$ python3 -q
>>> import numpy as np
>>> import numpy.linalg as la
>>> np.set_printoptions(suppress=True, linewidth=200)
>>> rnd = lambda a: np.round(a, 3) + 0
>>> W0 = np.loadtxt("dump.csv", delimiter=",")
>>> W0
array([[ 1., -1.,  1., -1.],
       [ 1.,  0.,  0.,  0.],
       [ 1.,  1.,  1.,  1.]])
>>> gram = W0.T @ W0
>>> (W0 @ W0.T).shape
(3, 3)
>>> np.diag(gram)
array([3., 2., 2., 2.])
>>> gram
array([[3., 0., 2., 0.],
       [0., 2., 0., 2.],
       [2., 0., 2., 0.],
       [0., 2., 0., 2.]])
>>> rnd(la.eigvalsh(gram)[::-1])
array([4.562, 4.   , 0.438, 0.   ])
>>> B = W0[0, 0] * W0[1:] - np.outer(W0[1:, 0], W0[0])
>>> B
array([[ 0.,  1., -1.,  1.],
       [ 0.,  2.,  0.,  2.]])
>>> la.matrix_rank(B), la.matrix_rank(W0)
(np.int64(2), np.int64(3))
>>> W0[:, 0] / W0[0, 0]
array([1., 1., 1.])
>>> np.flatnonzero(~B.round(6).any(axis=1))
array([], dtype=int64)
>>> r0, r1 = B[0], B[1]
>>> r0 @ r0
np.float64(3.0)
>>> r0 @ r1
np.float64(4.0)
>>> p = (r0 @ r1) / (r0 @ r0) * r0
>>> np.outer(r0, r1)
array([[ 0.,  0.,  0.,  0.],
       [ 0.,  2.,  0.,  2.],
       [-0., -2., -0., -2.],
       [ 0.,  2.,  0.,  2.]])
>>> rnd((r1 - p) @ r0)
np.float64(0.0)
>>> rnd(p)
array([ 0.   ,  1.333, -1.333,  1.333])
>>> W = np.array([[1, 2, 0, -2, 0],
...     [1, 0, 2, -2, 1],
...     [2, -1, 2, -2, -2],
...     [1, -1, 1, -2, -2]])
>>> b = np.array([-5, 4, -4, 5, -3])
>>> H = np.maximum(W0 @ W + b, 0)
>>> la.matrix_rank(H)
np.int64(3)
>>> basis = np.array([[0, 0], [3, 0], [2, 3], [1, 1], [1, 0]])
>>> (H @ basis).round(6).argmax(axis=1)
array([0, 0, 0])
>>> H @ basis
array([[23.,  5.],
       [21.,  3.],
       [14.,  3.]])
>>> W @ basis
array([[ 4, -2],
       [ 3,  4],
       [-3,  4],
       [-5,  1]])
>>> la.norm(W0, axis=1).argmax()
np.int64(0)
>>> rnd(la.norm(W0[2], 1)), rnd(la.norm(W0[2], np.inf))
(np.float64(4.0), np.float64(1.0))
>>> W0[2] @ W0[0]
np.float64(0.0)
>>> m1 = np.minimum.outer(np.arange(1, 5), np.arange(1, 5)) * -2
>>> m1
array([[-2, -2, -2, -2],
       [-2, -4, -4, -4],
       [-2, -4, -6, -6],
       [-2, -4, -6, -8]])
>>> m1.sum(axis=0)
array([ -8, -14, -18, -20])
>>> rnd(la.svd(m1, compute_uv=False))
array([16.582,  2.   ,  0.852,  0.566])
>>> np.unravel_index(np.abs(m1).argmax(), m1.shape)
(np.int64(3), np.int64(3))
>>> la.matrix_rank(m1)
np.int64(4)
>>> rnd(np.abs(la.eigvals(m1)).max())
np.float64(16.582)
>>> (m1 + m1.T) / 2
array([[-2., -2., -2., -2.],
       [-2., -4., -4., -4.],
       [-2., -4., -6., -6.],
       [-2., -4., -6., -8.]])
>>> np.trace(m1)
np.int64(-20)
>>> la.matrix_power(m1, 2)
array([[ 16,  28,  36,  40],
       [ 28,  52,  68,  76],
       [ 36,  68,  92, 104],
       [ 40,  76, 104, 120]])
>>> rnd(la.det(m1))
np.float64(16.0)
>>> np.allclose(m1 @ m1.T, m1.T @ m1)
True
>>> rnd(np.sort(np.abs(la.eigvals(m1))))
array([ 0.566,  0.852,  2.   , 16.582])
>>> B = la.inv(m1)
>>> B
array([[-1. ,  0.5, -0. , -0. ],
       [ 0.5, -1. ,  0.5, -0. ],
       [-0. ,  0.5, -1. ,  0.5],
       [-0. , -0. ,  0.5, -0.5]])
>>> rnd(la.cond(m1))
np.float64(29.284)
>>> m1 @ B
array([[1., 0., 0., 0.],
       [0., 1., 0., 0.],
       [0., 0., 1., 0.],
       [0., 0., 0., 1.]])
>>> rnd(la.inv(B))
array([[-2., -2., -2., -2.],
       [-2., -4., -4., -4.],
       [-2., -4., -6., -6.],
       [-2., -4., -6., -8.]])
>>> (np.abs(B) > 1e-9).astype(int)
array([[1, 1, 0, 0],
       [1, 1, 1, 0],
       [0, 1, 1, 1],
       [0, 0, 1, 1]])
>>> rnd(la.norm(m1, axis=0))
array([ 4.   ,  7.211,  9.592, 10.954])
>>> rnd(la.norm(m1, "nuc"))
np.float64(20.0)
>>> rnd(la.norm(m1[1] - m1[2]))
np.float64(2.828)
>>> rnd(la.norm(m1, 1)), rnd(la.norm(m1, np.inf))
(np.float64(20.0), np.float64(20.0))
>>> la.norm(m1, axis=1).argmax()
np.int64(3)
>>> J = np.load("a.npy")
>>> J
array([[  9.49 ,   7.44 ,   8.958],
       [-10.26 ,  11.641, -13.905],
       [ 15.172, -22.404, -22.928],
       [ 21.33 , -17.444,  30.698],
       [  2.919,  -9.062,  31.421],
       [ -2.853,  13.68 ,  -0.235],
       [  5.812, -14.144,  16.163],
       [  9.756,  -6.491,  22.028],
       [ 12.566,  -9.429,  32.972],
       [ -7.04 ,   6.8  ,  -8.648],
       [-15.408,  15.317, -14.54 ],
       [ 12.732,  -2.556,  10.281],
       [-17.203,   0.217,  35.293],
       [ -5.008,  -7.422, -17.234],
       [ 20.271,  -6.825,  25.371],
       [ -8.358,  14.182,  11.519],
       [  5.99 ,  -0.779, -16.912],
       [ 10.094,  -7.095,  16.452],
       [-12.044,  35.403,   3.197],
       [  0.518,   5.364, -34.039],
       [ -1.604,  -5.245,  15.243],
       [  1.173,   9.123, -23.286],
       [-24.748,  12.612,   4.147],
       [ 14.775, -11.151,  -3.563],
       [ 12.128, -33.748,  20.927],
       [ 16.206, -19.435,  26.033]])
>>> x = np.array([3, 1, 3])
>>> la.norm(J @ x) <= la.norm(J, 2) * la.norm(x) + 1e-9
np.True_
>>> Xc = J - J.mean(axis=0)
>>> V = la.svd(Xc)[2][:2]
>>> B = Xc - Xc @ V.T @ V
>>> rnd(B.std(axis=0))
array([5.429, 4.396, 0.229])
>>> rnd((Xc @ V.T).std(axis=0))
array([21.697, 14.727])
>>> rnd(np.diag(V.T @ V))
array([0.397, 0.604, 0.999])
>>> hat = J @ la.solve(J.T @ J, J.T)
>>> rnd(hat @ J[:, 2])
array([  8.958, -13.905, -22.928,  30.698,  31.421,  -0.235,  16.163,  22.028,  32.972,  -8.648, -14.54 ,  10.281,  35.293, -17.234,  25.371,  11.519, -16.912,  16.452,   3.197, -34.039,  15.243,
       -23.286,   4.147,  -3.563,  20.927,  26.033])
>>> rnd(la.eigvalsh(hat))
array([0., 0., 0., 0., 0., 0., 0., 0., 0., 0., 0., 0., 0., 0., 0., 0., 0., 0., 0., 0., 0., 0., 0., 1., 1., 1.])
>>> np.allclose(hat @ hat, hat)
True
>>> K = np.load("x.npy")
>>> K
array([[ 6,  0],
       [-5,  1]])
>>> K.ravel(order="F")
array([ 6, -5,  0,  1])
>>> K.reshape(2, -1)
array([[ 6,  0],
       [-5,  1]])
>>> K.reshape(-1, 2)
array([[ 6,  0],
       [-5,  1]])
>>> t3 = K.reshape(2, 2, -1)
>>> t3.sum(axis=1)
array([[ 6],
       [-4]])
>>> t3.transpose(1, 0, 2)
array([[[ 6],
        [-5]],

       [[ 0],
        [ 1]]])
>>> rnd(la.det(K))
np.float64(6.0)
>>> (K - K.T) / 2
array([[ 0. ,  2.5],
       [-2.5,  0. ]])
>>> (K + K.T) / 2
array([[ 6. , -2.5],
       [-2.5,  1. ]])
>>> np.trace(K)
np.int64(7)
>>> np.allclose(K, K.T)
False
>>> la.matrix_power(K, 4)
array([[ 1296,     0],
       [-1295,     1]])
>>> K @ K
array([[ 36,   0],
       [-35,   1]])
>>> gram = m1.T @ m1
>>> rnd(la.svd(m1, compute_uv=False) ** 2)
array([274.953,   4.   ,   0.726,   0.321])
>>> gram
array([[ 16,  28,  36,  40],
       [ 28,  52,  68,  76],
       [ 36,  68,  92, 104],
       [ 40,  76, 104, 120]])
>>> np.diag(gram)
array([ 16,  52,  92, 120])
>>> (m1 @ m1.T).shape
(4, 4)
>>> np.allclose(gram, gram.T)
True
>>> la.matrix_rank(gram)
np.int64(4)
>>> np.trace(gram), (m1 ** 2).sum()
(np.int64(280), np.int64(280))
>>> r0 = np.array([2, -5])
>>> np.convolve(K[0], r0)
array([ 12, -30,   0])
>>> np.correlate(K[0], K[1], "full")
array([  6, -30,   0])
>>> np.array([np.convolve(row, r0, "same") for row in K])
array([[ 12, -30],
       [-10,  27]])
>>> np.polyval(r0, K[0])
array([ 7, -5])
>>> la.matrix_rank(K - K[0, 0] * np.eye(2))
np.int64(1)
>>> la.matrix_power(K - np.diag(np.diag(K)), 2)
array([[0, 0],
       [0, 0]])
>>> rnd(np.sort(la.eigvals(K)))
array([1., 6.])
>>> F = np.loadtxt("w.csv", delimiter=",")
>>> F
array([[ 1.05, -1.  ,  1.  ],
       [ 2.  ,  0.05,  1.  ],
       [ 1.  , -1.  ,  1.05]])
>>> hat = np.triu(np.array([[0, 1, -3], [-1, 3, -2], [-1, 2, -3]]), 1) + np.eye(3)
>>> B = hat @ F @ la.inv(hat)
>>> rnd(np.trace(B)), rnd(np.trace(F))
(np.float64(2.15), np.float64(2.15))
>>> la.matrix_rank(B)
np.int64(3)
>>> rnd(np.poly(B))
array([ 1.   , -2.15 ,  3.207, -0.155])
>>> rnd(hat @ F - F @ hat)
array([[-1.,  2., -1.],
       [-2.,  0.,  4.],
       [ 0., -1.,  1.]])
>>> rnd(B)
array([[ 0.05,  2.  ,  3.  ],
       [ 0.  ,  2.05,  3.  ],
       [ 1.  , -2.  ,  0.05]])
>>> [round(float(x), 3) for x in la.svd(B, compute_uv=False)[:3]]
[5.247, 1.916, 0.015]
>>> np.argsort(-la.norm(B, axis=0).round(6), kind="stable")[:3]
array([2, 1, 0])
>>> la.cond(B) > 100
np.True_
>>> round(np.log10(la.cond(B)))
3
>>> rnd(np.abs(la.svd(B)[2][-1]))
array([0.858, 0.422, 0.292])
>>> rnd(np.sort(np.abs(la.eigvals(F))))
array([0.05 , 1.761, 1.761])
>>> rnd(la.det(F))
np.float64(0.155)
>>> (F - F.T) / 2
array([[ 0. , -1.5,  0. ],
       [ 1.5,  0. ,  1. ],
       [ 0. , -1. ,  0. ]])
>>> np.allclose(F @ F.T, F.T @ F)
False
>>> A = np.loadtxt("case7.csv", delimiter=",")
>>> A
array([[ 3.515, -2.874,  1.195],
       [-1.29 ,  1.524,  2.134],
       [-1.963, -2.94 ,  0.405]])
>>> rng = np.random.default_rng(54385)
>>> z = rng.permutation(3)
>>> z
array([2, 0, 1])
>>> B = A[z][:, z]
>>> B
array([[ 0.405, -1.963, -2.94 ],
       [ 1.195,  3.515, -2.874],
       [ 2.134, -1.29 ,  1.524]])
>>> np.diag(B)
array([0.405, 3.515, 1.524])
>>> rnd(la.det(B)), rnd(la.det(A[z]))
(np.float64(42.867), np.float64(42.867))
